% ipython --no-banner

In [1]: import numpy as np

In [2]: np.set_printoptions(precision=1, suppress=True, linewidth=140, legacy="1.25")

In [3]: A = np.load("run9.npy")

In [4]: A
Out[4]: 
array([[ 2., -2.,  3.,  2.],
       [-4.,  1.,  5.,  3.],
       [-6., -4., 11.,  4.],
       [ 2.,  0., -1.,  4.]])

In [5]: np.allclose(A, A.T)
Out[5]: False

In [6]: (A - A.T) / 2
Out[6]: 
array([[ 0. ,  1. ,  4.5,  0. ],
       [-1. ,  0. ,  4.5,  1.5],
       [-4.5, -4.5,  0. ,  2.5],
       [ 0. , -1.5, -2.5,  0. ]])

In [7]: round(np.abs(np.linalg.eigvals(A)).max(), 1)
Out[7]: 5.0

In [8]: np.allclose(A @ A.T, A.T @ A)
Out[8]: False

In [9]: np.trace(A)
Out[9]: 18.0

In [10]: (A + A.T) / 2
Out[10]: 
array([[ 2. , -3. , -1.5,  2. ],
       [-3. ,  1. ,  0.5,  1.5],
       [-1.5,  0.5, 11. ,  1.5],
       [ 2. ,  1.5,  1.5,  4. ]])

In [11]: x0 = np.array([4, -8, 4, -8])

In [12]: rhs = A @ x0

In [13]: rhs
Out[13]: array([ 20., -28.,  20., -28.])

In [14]: np.round(np.linalg.solve(A.T, A[1]), 1) + 0
Out[14]: array([0., 1., 0., 0.])

In [15]: B = A / np.linalg.norm(A, axis=1, keepdims=True)

In [16]: gram = B @ B.T

In [17]: (np.abs(gram) > 0.9).astype(int)
Out[17]: 
array([[1, 0, 0, 0],
       [0, 1, 0, 0],
       [0, 0, 1, 0],
       [0, 0, 0, 1]])

In [18]: gram.round(1) + 0
Out[18]: 
array([[ 1. ,  0.3,  0.6,  0.4],
       [ 0.3,  1. ,  0.9,  0. ],
       [ 0.6,  0.9,  1. , -0.1],
       [ 0.4,  0. , -0.1,  1. ]])

In [19]: (gram - 2 * np.eye(4)).round(6).argmax(axis=1)
Out[19]: array([2, 2, 1, 0])

In [20]: gram[0]
Out[20]: array([1. , 0.3, 0.6, 0.4])

In [21]: x0 = np.array([0, 0, 2, 1])

In [22]: np.sign((A @ x0).round(6))
Out[22]: array([1., 1., 1., 1.])

In [23]: A @ np.ones(4)
Out[23]: array([5., 5., 5., 5.])

In [24]: A @ (2 * x0)
Out[24]: array([16., 26., 52.,  4.])

In [25]: A @ x0
Out[25]: array([ 8., 13., 26.,  2.])

In [26]: A @ np.eye(4)[2]
Out[26]: array([ 3.,  5., 11., -1.])

In [27]: A * x0
Out[27]: 
array([[ 0., -0.,  6.,  2.],
       [-0.,  0., 10.,  3.],
       [-0., -0., 22.,  4.],
       [ 0.,  0., -2.,  4.]])

In [28]: (A * x0).sum(axis=1)
Out[28]: array([ 8., 13., 26.,  2.])

In [29]: (A @ x0).argmax()
Out[29]: 2

In [30]: A.mean(axis=0)
Out[30]: array([-1.5, -1.2,  4.5,  3.2])

In [31]: A - A[0]
Out[31]: 
array([[ 0.,  0.,  0.,  0.],
       [-6.,  3.,  2.,  1.],
       [-8., -2.,  8.,  2.],
       [ 0.,  2., -4.,  2.]])

In [32]: np.unravel_index(np.abs(A).argmax(), A.shape)
Out[32]: (2, 2)

In [33]: A.sum(axis=1)
Out[33]: array([5., 5., 5., 5.])

In [34]: np.linalg.matrix_rank(A)
Out[34]: 4

In [35]: A.sum(axis=0)
Out[35]: array([-6., -5., 18., 13.])

In [36]: np.count_nonzero(A)
Out[36]: 15

In [37]: np.linalg.svd(A, compute_uv=False)
Out[37]: array([15.4,  5.3,  3.8,  1.3])

In [38]: A.shape
Out[38]: (4, 4)

In [39]: mat = np.load("data.npy")

In [40]: mat
Out[40]: 
array([[-3,  0,  0,  1,  0,  3,  3, -3,  0],
       [ 0,  2,  0,  0,  0,  0,  0,  0, -3],
       [ 0,  0, -3,  0,  1,  0,  0,  0,  0],
       [ 2,  0,  0,  1,  0,  2, -2,  2,  0],
       [ 0,  0,  0,  0,  0,  0,  0,  0,  0],
       [-2,  0,  0,  1,  0,  2, -1, -3,  0],
       [ 0,  0,  0,  3,  0,  0,  1,  0,  0],
       [ 1,  0,  0,  2,  0,  3, -2,  1,  0],
       [ 0, -2,  0,  0,  0,  0,  0,  0, -3]])

In [41]: mat @ mat
Out[41]: 
array([[  2,   0,   0,   4,   0, -10,  -5,  -1,   0],
       [  0,  10,   0,   0,   0,   0,   0,   0,   3],
       [  0,   0,   9,   0,  -3,   0,   0,   0,   0],
       [ -6,   0,   0,   3,   0,  18,  -4,  -8,   0],
       [  0,   0,   0,   0,   0,   0,   0,   0,   0],
       [  1,   0,   0,  -8,   0,  -9,  -5,  -1,   0],
       [  6,   0,   0,   6,   0,   6,  -5,   6,   0],
       [ -4,   0,   0,   2,   0,  16,  -8,  -7,   0],
       [  0,   2,   0,   0,   0,   0,   0,   0,  15]])

In [42]: np.linalg.matrix_power(mat, 4)
Out[42]: 
array([[ -56,    0,    0,   68,    0,   96,   57,  -47,    0],
       [   0,  106,    0,    0,    0,    0,    0,    0,   75],
       [   0,    0,   81,    0,  -27,    0,    0,    0,    0],
       [  -4,    0,    0, -199,    0, -200,   12,   -4,    0],
       [   0,    0,    0,    0,    0,    0,    0,    0,    0],
       [  15,    0,    0,   20,    0, -119,  105,   49,    0],
       [ -72,    0,    0,  -24,    0,   60, -107, -132,    0],
       [ -24,    0,    0, -200,    0, -228,   28,  -27,    0],
       [   0,   50,    0,    0,    0,    0,    0,    0,  231]])

In [43]: np.allclose(mat, mat.T)
Out[43]: False

In [44]: W0 = np.loadtxt("m.csv", delimiter=",")

In [45]: W0.round(1) + 0
Out[45]: 
array([[-12.9,   8.3,  10.8,  -7. ],
       [ 15.2,   9.2,   9.3,   0.3],
       [-13. , -10.5, -11. ,   0.9],
       [  7.2,  12.3,  13.6,  -3.2],
       [-19.1,  -3.7,  -2.5,  -3.7],
       [  4.5,  12.7,  14.2,  -4.1],
       [-18.2,  -5.9,  -5.2,  -2.5],
       [-19.1,   0.5,   2.3,  -5.4],
       [-19.2,  -3.3,  -2.1,  -3.8],
       [ 16.4,   8.2,   8. ,   1. ],
       [  5.2, -11.7, -14. ,   6.3],
       [-17.4,   4. ,   6.2,  -6.4],
       [-12.7, -10.7, -11.2,   1. ],
       [ 14.7,   9.5,   9.7,   0. ],
       [ -6.1,  11.4,  13.8,  -6.5],
       [  0.2,  12.6,  14.6,  -5.3],
       [ 18.8,   4.7,   3.7,   3.1],
       [ 15.4,   9. ,   9. ,   0.4],
       [ 19.2,  -0.1,  -1.9,   5.3],
       [ 10.5,  11.5,  12.4,  -2. ],
       [-13.7, -10.1, -10.5,   0.5],
       [-13.7, -10.1, -10.4,   0.5],
       [ 14.4,  -7.2,  -9.7,   7. ],
       [-12.5,   8.6,  11. ,  -7. ],
       [-19.3,  -3.1,  -1.9,  -3.9],
       [-18. ,   3.1,   5.3,  -6.2],
       [-14.4,  -9.7,  -9.9,   0.2],
       [ 16. ,  -5.7,  -8.1,   6.8],
       [ -4.7, -12.6, -14.2,   4. ],
       [ 18.3,   5.7,   5. ,   2.6],
       [ 12.8,  -8.3, -10.8,   7. ],
       [ 19.2,   0. ,  -1.7,   5.2]])

In [46]: # looks like rank 2

In [47]: U, s, VT = np.linalg.svd(W0)

In [48]: V = VT[:(s > 1e-8).sum()]

In [49]: rng = np.random.default_rng(542)

In [50]: x0 = W0[9] + -1 * W0[1] + rng.integers(2) * np.eye(4)[3]

In [51]: x0
Out[51]: array([ 1.2, -1. , -1.3,  1.7])

In [52]: np.diag(V.T @ V)
Out[52]: array([0.9, 0.4, 0.5, 0.1])

In [53]: np.linalg.matrix_rank(np.vstack([W0, x0]))
Out[53]: 3
